$ python3 -q
>>> import numpy as np
>>> np.set_printoptions(precision=2, suppress=True, linewidth=120)
>>> rd = lambda a: np.round(a, 2) + 0
>>> feats = np.load("run16.npy")
>>> feats
array([[0, 0, 0, 0, 0, 1],
       [0, 0, 1, 0, 0, 0],
       [0, 1, 0, 0, 0, 0],
       [1, 0, 0, 0, 0, 0],
       [0, 0, 0, 1, 0, 0],
       [0, 0, 0, 0, 1, 0]])
>>> # splits into 2 blocks
>>> rd(np.linalg.svd(feats, compute_uv=False))
array([1., 1., 1., 1., 1., 1.])
>>> feats.T @ feats
array([[1, 0, 0, 0, 0, 0],
       [0, 1, 0, 0, 0, 0],
       [0, 0, 1, 0, 0, 0],
       [0, 0, 0, 1, 0, 0],
       [0, 0, 0, 0, 1, 0],
       [0, 0, 0, 0, 0, 1]])
>>> rd(np.linalg.pinv(feats))
array([[0., 0., 0., 1., 0., 0.],
       [0., 0., 1., 0., 0., 0.],
       [0., 1., 0., 0., 0., 0.],
       [0., 0., 0., 0., 1., 0.],
       [0., 0., 0., 0., 0., 1.],
       [1., 0., 0., 0., 0., 0.]])
>>> feats[:, 0] @ feats[:, 5]
np.int64(0)
>>> feats @ feats.T
array([[1, 0, 0, 0, 0, 0],
       [0, 1, 0, 0, 0, 0],
       [0, 0, 1, 0, 0, 0],
       [0, 0, 0, 1, 0, 0],
       [0, 0, 0, 0, 1, 0],
       [0, 0, 0, 0, 0, 1]])
>>> f, r1 = feats[5], feats[2]
>>> f @ r1
np.int64(0)
>>> pr = (f @ r1) / (f @ f) * f
>>> np.linalg.matrix_rank(np.outer(f, r1))
np.int64(1)
>>> r1 - pr
array([0., 1., 0., 0., 0., 0.])
>>> rd(np.linalg.norm(f + r1) ** 2 + np.linalg.norm(f - r1) ** 2)
np.float64(4.0)
>>> X = np.load("test18.npy")
>>> rd(X)
array([[ 0.  , -0.54,  0.37,  0.23, -0.66,  0.02, -0.02, -0.14, -0.25],
       [-0.26, -0.4 , -0.3 , -0.45, -0.25, -0.21,  0.16,  0.07,  0.59],
       [-0.53,  0.45,  0.26, -0.38, -0.34,  0.28, -0.31,  0.15, -0.07],
       [-0.23, -0.34,  0.01, -0.13,  0.29, -0.47, -0.34,  0.47, -0.42],
       [ 0.26, -0.33,  0.52, -0.49,  0.38,  0.4 ,  0.04,  0.  ,  0.08],
       [ 0.72,  0.18, -0.14, -0.35, -0.36, -0.18, -0.37,  0.12, -0.02],
       [-0.08,  0.1 ,  0.41,  0.04,  0.14, -0.5 , -0.39, -0.54,  0.33],
       [-0.11, -0.25, -0.5 , -0.16,  0.11,  0.32, -0.42, -0.54, -0.25],
       [-0.04,  0.16,  0.03, -0.45, -0.05, -0.33,  0.54, -0.36, -0.48]])
>>> # columns are unit length and at right angles
>>> x0 = np.array([1, 0, 1, -2, -2, -2, 3, -1, -2])
>>> rd(np.sort(np.abs(np.degrees(np.angle(np.linalg.eigvals(X))))))
array([  0.  ,  58.62,  58.62,  81.49,  81.49, 155.91, 155.91, 179.99, 179.99])
>>> rd(X.T @ (X @ x0))
array([ 1.,  0.,  1., -2., -2., -2.,  3., -1., -2.])
>>> 9 - np.linalg.matrix_rank(X - np.eye(9), tol=1e-8)
np.int64(1)
>>> rd(np.linalg.inv(X))
array([[ 0.  , -0.26, -0.53, -0.23,  0.26,  0.72, -0.08, -0.11, -0.04],
       [-0.54, -0.4 ,  0.45, -0.34, -0.33,  0.18,  0.1 , -0.25,  0.16],
       [ 0.37, -0.3 ,  0.26,  0.01,  0.52, -0.14,  0.41, -0.5 ,  0.03],
       [ 0.23, -0.45, -0.38, -0.13, -0.49, -0.35,  0.04, -0.16, -0.45],
       [-0.66, -0.25, -0.34,  0.29,  0.38, -0.36,  0.14,  0.11, -0.05],
       [ 0.02, -0.21,  0.28, -0.47,  0.4 , -0.18, -0.5 ,  0.32, -0.33],
       [-0.02,  0.16, -0.31, -0.34,  0.04, -0.37, -0.39, -0.42,  0.54],
       [-0.14,  0.07,  0.15,  0.47,  0.  ,  0.12, -0.54, -0.54, -0.36],
       [-0.25,  0.59, -0.07, -0.42,  0.08, -0.02,  0.33, -0.25, -0.48]])
>>> rd(np.linalg.det(X))
np.float64(1.0)
>>> rd(np.linalg.norm(x0)), rd(np.linalg.norm(X @ x0))
(np.float64(5.29), np.float64(5.29))
>>> W0 = np.loadtxt("data.csv", delimiter=",")
>>> W0
array([[0., 0., 0.],
       [0., 3., 0.],
       [3., 0., 2.],
       [0., 0., 0.],
       [3., 0., 2.],
       [0., 0., 0.],
       [0., 0., 0.],
       [0., 0., 0.],
       [0., 0., 0.],
       [0., 0., 0.],
       [0., 0., 0.],
       [0., 3., 0.],
       [0., 0., 0.],
       [0., 3., 0.],
       [0., 3., 0.],
       [0., 0., 0.],
       [3., 0., 2.],
       [0., 3., 0.],
       [0., 0., 0.],
       [3., 0., 2.],
       [0., 3., 0.],
       [3., 0., 2.],
       [3., 0., 2.],
       [3., 6., 2.],
       [0., 0., 0.],
       [3., 0., 2.],
       [0., 0., 0.],
       [0., 3., 0.],
       [3., 3., 2.],
       [0., 0., 0.],
       [0., 0., 0.],
       [3., 6., 2.],
       [0., 0., 0.],
       [3., 0., 2.],
       [3., 6., 2.]])
>>> lab = W0[:, 0] > np.median(W0[:, 0])
>>> f = W0[lab].mean(axis=0) - W0[~lab].mean(axis=0)
>>> rd(f)
array([3.  , 0.84, 2.  ])
>>> np.argsort(-np.abs(f).round(6), kind="stable")
array([0, 2, 1])
>>> ((W0 - W0.mean(axis=0)) @ f > 0).astype(int)
array([0, 0, 1, 0, 1, 0, 0, 0, 0, 0, 0, 0, 0, 0, 0, 0, 1, 0, 0, 1, 0, 1, 1, 1, 0, 1, 0, 0, 1, 0, 0, 1, 0, 1, 1])
>>> (((W0 - W0.mean(axis=0)) @ f > 0) == lab).mean()
np.float64(1.0)
>>> lab.astype(int)
array([0, 0, 1, 0, 1, 0, 0, 0, 0, 0, 0, 0, 0, 0, 0, 0, 1, 0, 0, 1, 0, 1, 1, 1, 0, 1, 0, 0, 1, 0, 0, 1, 0, 1, 1])
>>> rk = np.linalg.matrix_rank(W0)
>>> rk
np.int64(2)
>>> ns = np.linalg.svd(W0)[2][rk:].T
>>> [int(np.linalg.matrix_rank(W0[:, :j + 1])) for j in range(3)]
[1, 2, 2]
>>> [int(np.linalg.matrix_rank(W0[:i])) for i in range(1, len(W0) + 1)]
[0, 1, 2, 2, 2, 2, 2, 2, 2, 2, 2, 2, 2, 2, 2, 2, 2, 2, 2, 2, 2, 2, 2, 2, 2, 2, 2, 2, 2, 2, 2, 2, 2, 2, 2]
>>> np.linalg.matrix_rank(W0.T @ W0), np.linalg.matrix_rank(W0 @ W0.T)
(np.int64(2), np.int64(2))
>>> np.allclose(W0 @ ns, 0)
True
>>> rd(ns[:, 0] / ns[np.abs(ns[:, 0]).round(6).argmax(), 0])
array([-0.67,  0.  ,  1.  ])
>>> ns.shape
(3, 1)
>>> M = np.load("case11.npy")
>>> M
array([[-1.,  1.,  1.,  1.,  1.,  1.,  1.,  1.],
       [ 1., -1.,  1.,  1.,  1.,  1.,  1.,  1.],
       [ 1.,  1., -1.,  1.,  1.,  1.,  1.,  1.],
       [ 1.,  1.,  1., -1.,  1.,  1.,  1.,  1.],
       [ 1.,  1.,  1.,  1., -1.,  1.,  1.,  1.],
       [ 1.,  1.,  1.,  1.,  1., -1.,  1.,  1.],
       [ 1.,  1.,  1.,  1.,  1.,  1., -1.,  1.],
       [ 1.,  1.,  1.,  1.,  1.,  1.,  1., -1.]])
>>> x0 = np.array([6, 7, 1, 5, 8, 5, 7, 9])
>>> y = M @ x0
>>> y
array([36., 34., 46., 38., 32., 38., 34., 30.])
>>> rd(np.linalg.solve(M, y))
array([6., 7., 1., 5., 8., 5., 7., 9.])
>>> rd(np.linalg.solve(M, 5 * y))
array([30., 35.,  5., 25., 40., 25., 35., 45.])
>>> rd(np.linalg.solve(M, M[:, 7]))
array([0., 0., 0., 0., 0., 0., 0., 1.])
>>> rd(np.linalg.solve(M, y + M[:, 0]))
array([7., 7., 1., 5., 8., 5., 7., 9.])
>>> vals, evecs = np.linalg.eigh(M)
>>> x0 = np.array([-4, 2, -4, 4, -2, -2, -5, 2])
>>> np.abs(M).sum(axis=1).max(), rd(np.abs(vals).max())
(np.float64(8.0), np.float64(6.0))
>>> rd(x0 @ M @ x0 / (x0 @ x0)), rd(vals[0]), rd(vals[-1])
(np.float64(-1.09), np.float64(-2.0), np.float64(6.0))
>>> M.reshape(2, -1)
array([[-1.,  1.,  1.,  1.,  1.,  1.,  1.,  1.,  1., -1.,  1.,  1.,  1.,  1.,  1.,  1.,  1.,  1., -1.,  1.,  1.,  1.,
         1.,  1.,  1.,  1.,  1., -1.,  1.,  1.,  1.,  1.],
       [ 1.,  1.,  1.,  1., -1.,  1.,  1.,  1.,  1.,  1.,  1.,  1.,  1., -1.,  1.,  1.,  1.,  1.,  1.,  1.,  1.,  1.,
        -1.,  1.,  1.,  1.,  1.,  1.,  1.,  1.,  1., -1.]])
>>> M.ravel(order="F")
array([-1.,  1.,  1.,  1.,  1.,  1.,  1.,  1.,  1., -1.,  1.,  1.,  1.,  1.,  1.,  1.,  1.,  1., -1.,  1.,  1.,  1.,
        1.,  1.,  1.,  1.,  1., -1.,  1.,  1.,  1.,  1.,  1.,  1.,  1.,  1., -1.,  1.,  1.,  1.,  1.,  1.,  1.,  1.,
        1., -1.,  1.,  1.,  1.,  1.,  1.,  1.,  1.,  1., -1.,  1.,  1.,  1.,  1.,  1.,  1.,  1.,  1., -1.])
>>> T = M.reshape(8, 2, -1)
>>> T[:, 0]
array([[-1.,  1.,  1.,  1.],
       [ 1., -1.,  1.,  1.],
       [ 1.,  1., -1.,  1.],
       [ 1.,  1.,  1., -1.],
       [ 1.,  1.,  1.,  1.],
       [ 1.,  1.,  1.,  1.],
       [ 1.,  1.,  1.,  1.],
       [ 1.,  1.,  1.,  1.]])
>>> np.swapaxes(T, 1, 2)[3]
array([[ 1.,  1.],
       [ 1.,  1.],
       [ 1.,  1.],
       [-1.,  1.]])
>>> T.shape
(8, 2, 4)
>>> T.sum(axis=1)
array([[0., 2., 2., 2.],
       [2., 0., 2., 2.],
       [2., 2., 0., 2.],
       [2., 2., 2., 0.],
       [0., 2., 2., 2.],
       [2., 0., 2., 2.],
       [2., 2., 0., 2.],
       [2., 2., 2., 0.]])
>>> T.transpose(1, 0, 2)
array([[[-1.,  1.,  1.,  1.],
        [ 1., -1.,  1.,  1.],
        [ 1.,  1., -1.,  1.],
        [ 1.,  1.,  1., -1.],
        [ 1.,  1.,  1.,  1.],
        [ 1.,  1.,  1.,  1.],
        [ 1.,  1.,  1.,  1.],
        [ 1.,  1.,  1.,  1.]],

       [[ 1.,  1.,  1.,  1.],
        [ 1.,  1.,  1.,  1.],
        [ 1.,  1.,  1.,  1.],
        [ 1.,  1.,  1.,  1.],
        [-1.,  1.,  1.,  1.],
        [ 1., -1.,  1.,  1.],
        [ 1.,  1., -1.,  1.],
        [ 1.,  1.,  1., -1.]]])
>>> np.einsum("ihd,ihd->ih", T, T)
array([[4., 4.],
       [4., 4.],
       [4., 4.],
       [4., 4.],
       [4., 4.],
       [4., 4.],
       [4., 4.],
       [4., 4.]])
>>> out = M[0, 0] * M[1:] - np.outer(M[1:, 0], M[0])
>>> out
array([[ 0.,  0., -2., -2., -2., -2., -2., -2.],
       [ 0., -2.,  0., -2., -2., -2., -2., -2.],
       [ 0., -2., -2.,  0., -2., -2., -2., -2.],
       [ 0., -2., -2., -2.,  0., -2., -2., -2.],
       [ 0., -2., -2., -2., -2.,  0., -2., -2.],
       [ 0., -2., -2., -2., -2., -2.,  0., -2.],
       [ 0., -2., -2., -2., -2., -2., -2.,  0.]])
>>> np.linalg.matrix_rank(out), np.linalg.matrix_rank(M)
(np.int64(7), np.int64(8))
>>> out = np.linalg.inv(M)
>>> rd(np.linalg.det(M) * out)
array([[320., -64., -64., -64., -64., -64., -64., -64.],
       [-64., 320., -64., -64., -64., -64., -64., -64.],
       [-64., -64., 320., -64., -64., -64., -64., -64.],
       [-64., -64., -64., 320., -64., -64., -64., -64.],
       [-64., -64., -64., -64., 320., -64., -64., -64.],
       [-64., -64., -64., -64., -64., 320., -64., -64.],
       [-64., -64., -64., -64., -64., -64., 320., -64.],
       [-64., -64., -64., -64., -64., -64., -64., 320.]])
>>> rd(np.linalg.cond(M))
np.float64(3.0)
>>> rd(np.linalg.inv(out))
array([[-1.,  1.,  1.,  1.,  1.,  1.,  1.,  1.],
       [ 1., -1.,  1.,  1.,  1.,  1.,  1.,  1.],
       [ 1.,  1., -1.,  1.,  1.,  1.,  1.,  1.],
       [ 1.,  1.,  1., -1.,  1.,  1.,  1.,  1.],
       [ 1.,  1.,  1.,  1., -1.,  1.,  1.,  1.],
       [ 1.,  1.,  1.,  1.,  1., -1.,  1.,  1.],
       [ 1.,  1.,  1.,  1.,  1.,  1., -1.,  1.],
       [ 1.,  1.,  1.,  1.,  1.,  1.,  1., -1.]])
>>> rd(np.linalg.slogdet(M)[0])
np.float64(-1.0)
>>> rd(np.linalg.det(M) * np.linalg.det(out))
np.float64(1.0)
>>> (np.abs(out) > 1e-9).astype(int)
array([[1, 1, 1, 1, 1, 1, 1, 1],
       [1, 1, 1, 1, 1, 1, 1, 1],
       [1, 1, 1, 1, 1, 1, 1, 1],
       [1, 1, 1, 1, 1, 1, 1, 1],
       [1, 1, 1, 1, 1, 1, 1, 1],
       [1, 1, 1, 1, 1, 1, 1, 1],
       [1, 1, 1, 1, 1, 1, 1, 1],
       [1, 1, 1, 1, 1, 1, 1, 1]])
>>> data = np.loadtxt("a.csv", delimiter=",")
>>> data
array([[-10.01,   9.9 ,  -5.02,  10.02,  -5.  ],
       [  4.04,  -4.06,   2.02,  -3.98,   2.05],
       [-10.  ,   9.96,  -5.08,  10.01,  -5.01]])
>>> rng = np.random.default_rng(358)
>>> out = data + rng.integers(-2, 3, (3, 1)) @ rng.integers(-2, 3, (1, 5))
>>> rd(out)
array([[-10.01,  10.9 ,  -5.02,   9.02,  -4.  ],
       [  4.04,  -3.06,   2.02,  -4.98,   3.05],
       [-10.  ,  10.96,  -5.08,   9.01,  -4.01]])
>>> np.linalg.matrix_rank(out - data, tol=1e-8)
np.int64(1)
>>> x0 = np.array([1, 0, 2, 0, 2, 4])
>>> y = feats @ x0
>>> y
array([4, 2, 0, 1, 0, 2])
>>> rd(np.linalg.solve(feats, y))
array([1., 0., 2., 0., 2., 4.])
>>> rd(np.linalg.solve(feats, y + feats[:, 5]))
array([1., 0., 2., 0., 2., 5.])
